>>> import numpy as np
>>> import numpy.linalg as la
>>> np.set_printoptions(precision=2, suppress=True, linewidth=120)
>>> mat = np.load("data.npy")
>>> print(mat)
[[ 2.    1.    0.03  0.01  1.   -0.01  1.95]
 [ 2.01  0.97 -0.01  0.02  1.02  0.01  2.02]
 [ 2.01  0.98  0.03 -0.04  1.03  0.01  2.03]
 [ 2.    1.03 -0.01 -0.01  0.99  0.    2.02]
 [ 2.01  1.    0.   -0.04  1.03 -0.02  2.  ]
 [ 2.01  1.01 -0.03 -0.03  0.97 -0.01  1.99]
 [ 2.03  1.04 -0.02 -0.02  1.02 -0.02  1.99]
 [ 1.98  0.99  0.03  0.01  1.    0.02  1.97]
 [ 2.02  1.    0.01 -0.01  0.97  0.    1.98]
 [ 1.98  1.03 -0.01  0.02  0.98 -0.03  2.04]
 [ 1.98  1.04  0.02  0.01  0.97  0.04  2.01]
 [ 2.04  0.97  0.    0.01  0.98  0.01  1.99]
 [ 2.03  0.98  0.02  0.02  0.99  0.01  1.98]
 [ 2.    1.02  0.   -0.01  1.03 -0.01  2.02]
 [ 2.02  1.   -0.01  0.    1.02  0.    2.  ]
 [ 2.    1.01  0.03  0.02  1.01  0.    1.99]
 [ 1.98  1.01  0.03 -0.02  0.99  0.04  1.99]
 [ 2.02  0.96  0.02  0.03  0.99  0.01  1.98]
 [ 2.01  2.01  1.    2.99  2.    0.97 -0.01]
 [ 2.    1.96  1.    3.    2.    0.99  0.  ]
 [ 2.    2.01  1.02  3.01  2.    1.   -0.01]
 [ 2.02  1.97  0.95  3.    1.99  1.02  0.03]
 [ 1.98  2.04  1.    3.01  2.    1.02  0.03]
 [ 1.99  1.99  0.97  2.97  2.    1.01  0.01]
 [ 2.01  1.95  1.    3.01  1.98  0.98  0.01]
 [ 2.02  1.99  0.97  3.01  2.    0.98  0.01]
 [ 2.01  2.03  0.98  3.01  1.99  1.    0.02]
 [ 1.99  1.99  1.    2.97  2.    0.97 -0.02]
 [ 2.    1.99  1.    3.    2.01  1.02  0.01]
 [ 2.02  1.99  0.97  3.04  2.03  0.99  0.  ]
 [ 1.98  1.99  0.98  3.01  2.    1.01  0.  ]
 [ 1.98  2.02  0.97  3.    2.    1.01 -0.02]
 [ 2.03  1.98  1.04  3.02  1.98  1.02 -0.01]
 [ 2.04  1.99  1.01  3.04  2.    0.96 -0.02]
 [ 2.    1.99  0.99  3.01  2.    0.99  0.  ]
 [ 2.    2.01  0.99  3.02  1.97  0.99  0.01]]
>>> print(np.abs(la.svd(mat)[2][-1]))
[0.46 0.14 0.36 0.36 0.14 0.53 0.46]
>>> print([round(float(x), 2) for x in la.svd(mat, compute_uv=False)[:3]])
[21.98, 10.55, 0.16]
>>> Z = mat[[31, 19]].astype(float)
>>> for _ in range(7):
...     idx = la.norm(mat[:, None] - Z, axis=-1).argmin(axis=1)
...     Z = np.array([mat[idx == j].mean(axis=0) for j in range(2)])
... 
>>> print(idx)
[1 1 1 1 1 1 1 1 1 1 1 1 1 1 1 1 1 1 0 0 0 0 0 0 0 0 0 0 0 0 0 0 0 0 0 0]
>>> print(Z.round(2) + 0)
[[2.   1.99 0.99 3.01 2.   1.   0.  ]
 [2.01 1.   0.01 0.   1.   0.   2.  ]]
>>> print(np.abs(Z[1] - Z[0]).argmax())
3
>>> q, vecs = la.qr(mat[:, :3])[0], la.qr(mat[:, 3:])[0]
>>> s = la.svd(q.T @ vecs, compute_uv=False)
>>> print(np.degrees(np.arccos(s.clip(0, 1))))
[ 0.54  1.94 88.09]
>>> print(s)
[1.   1.   0.03]
>>> other = np.c_[mat[:, :5] @ np.array([[-1, 5, 5, -1, 5],
...     [-2, -2, -4, -5, 2],
...     [4, 2, -4, 0, -3],
...     [4, -1, 4, -5, 3],
...     [-4, 5, 5, 4, -1]]), np.array([-3, 5, 1, -3, -8, 9, 3, -1, 4, -4, 9, -3, -3, -5, 5, 6, 6, -8, 0, 8, -3, -5, -7, -3, 2, -1, 6, 0, -8, -3, -2, 1, 5, -9, 6, -3])]
>>> print(other)
[[ -7.84  13.05  10.92  -3.05  10.94  -3.  ]
 [ -7.99  13.17  11.39  -2.88  11.06   5.  ]
 [ -8.13  13.34  11.    -2.59  10.77   1.  ]
 [ -8.1   12.88  10.83  -3.14  11.07  -3.  ]
 [ -8.29  13.24  11.04  -2.69  10.9   -8.  ]
 [ -8.15  12.85  10.86  -3.03  11.1    9.  ]
 [ -8.35  13.15  11.09  -3.05  11.21   3.  ]
 [ -7.8   12.97  10.86  -2.98  10.82  -1.  ]
 [ -7.9   12.98  10.87  -3.09  11.07   4.  ]
 [ -7.92  12.7   10.8   -3.31  11.07  -4.  ]
 [ -7.82  12.7   10.55  -3.35  10.98   9.  ]
 [ -7.86  13.15  11.26  -3.02  11.19  -3.  ]
 [ -7.79  13.16  11.18  -3.07  11.12  -3.  ]
 [ -8.2   13.12  11.03  -2.93  10.98  -5.  ]
 [ -8.14  13.18  11.24  -2.94  11.11   5.  ]
 [ -7.86  13.07  10.97  -3.11  10.98   6.  ]
 [ -7.92  12.91  10.61  -2.97  10.78   6.  ]
 [ -7.7   13.14  11.25  -3.01  11.06  -8.  ]
 [  1.93  15.04  19.97 -19.01  18.04   0.  ]
 [  2.08  15.08  20.16 -18.8   17.92   8.  ]
 [  2.1   15.01  19.92 -19.1   17.99  -3.  ]
 [  1.88  15.01  20.37 -18.91  18.2   -5.  ]
 [  1.98  14.81  19.78 -19.23  18.01  -7.  ]
 [  1.79  14.94  19.99 -18.79  17.93  -3.  ]
 [  2.21  15.04  20.19 -18.89  18.     2.  ]
 [  1.92  15.05  20.3  -19.02  18.2   -1.  ]
 [  1.93  14.89  20.   -19.25  18.21   6.  ]
 [  1.91  15.    19.87 -18.79  17.84   0.  ]
 [  1.98  15.07  20.09 -18.91  17.97  -8.  ]
 [  1.92  15.17  20.57 -19.05  18.26  -3.  ]
 [  2.    14.87  20.06 -18.98  17.97  -2.  ]
 [  1.86  14.8   19.94 -19.08  18.03   1.  ]
 [  2.33  15.15  20.05 -19.11  18.07   5.  ]
 [  2.18  15.2   20.36 -19.19  18.27  -9.  ]
 [  2.02  14.99  20.12 -19.    18.04   6.  ]
 [  2.14  14.79  19.93 -19.27  18.14  -3.  ]]
>>> print(np.round(la.lstsq(mat, other[:, 0])[0], 2) + 0)
[-1. -2.  4.  4. -4.  0.  0.]
>>> print(np.round(la.norm(other - mat @ la.lstsq(mat, other)[0], axis=0), 2) + 0)
[ 0.    0.    0.    0.    0.   29.01]
>>> print(la.norm(la.qr(mat)[0].T @ other, axis=0) ** 2 / ((other ** 2).sum(axis=0) + 1e-12))
[1.   1.   1.   1.   1.   0.11]
>>> print(la.matrix_rank(np.c_[mat, other]))
8
>>> print(la.matrix_rank(other))
6
>>> x0 = np.array([1, 0, 3, -3, 0, -2])
>>> y = other @ x0
>>> print(np.round(la.pinv(other) @ other, 2) + 0)
[[1. 0. 0. 0. 0. 0.]
 [0. 1. 0. 0. 0. 0.]
 [0. 0. 1. 0. 0. 0.]
 [0. 0. 0. 1. 0. 0.]
 [0. 0. 0. 0. 1. 0.]
 [0. 0. 0. 0. 0. 1.]]
>>> print(np.round(la.solve(other.T @ other, other.T @ y), 2) + 0)
[ 1.  0.  3. -3.  0. -2.]
>>> rng = np.random.default_rng(891)
>>> y = y + 0.02 * rng.normal(size=36)
>>> print(y)
[ 40.09  24.8   30.63  39.84  48.89  15.56  28.1   35.75  25.97  42.4   15.88  41.01  40.91  43.69  24.38  22.39  20.8
  51.07 118.9  102.92 125.19 129.73 133.01 124.12 115.44 121.87 107.71 117.88 134.93 126.77 123.07 116.93 109.81 138.84
 107.39 125.74]
>>> b, *_ = la.lstsq(other, y)
>>> print(b.round())
[ 1. -0.  3. -3.  0. -2.]
>>> print(round(la.norm(y - other @ b), 2))
0.13
>>> print(b)
[ 1.   -0.02  2.97 -3.    0.06 -2.  ]
>>> K = np.load("w.npy")
>>> print(K)
[[1 6 0 0 0 0]
 [0 7 0 0 0 0]
 [0 1 0 0 0 0]
 [0 0 1 6 0 0]
 [0 0 0 7 0 0]
 [0 0 0 1 0 0]
 [0 0 0 0 1 6]
 [0 0 0 0 0 7]
 [0 0 0 0 0 1]]
>>> def softmax(z):
...     e = np.exp(z - z.max(axis=-1, keepdims=True))
...     return e / e.sum(axis=-1, keepdims=True)
... 
>>> print(softmax(K).sum(axis=1))
[1. 1. 1. 1. 1. 1. 1. 1. 1.]
>>> att = K @ K.T / np.sqrt(6)
>>> print(np.round(softmax(att)[4] @ K, 2) + 0)
[0.   0.   0.05 6.95 0.   0.  ]
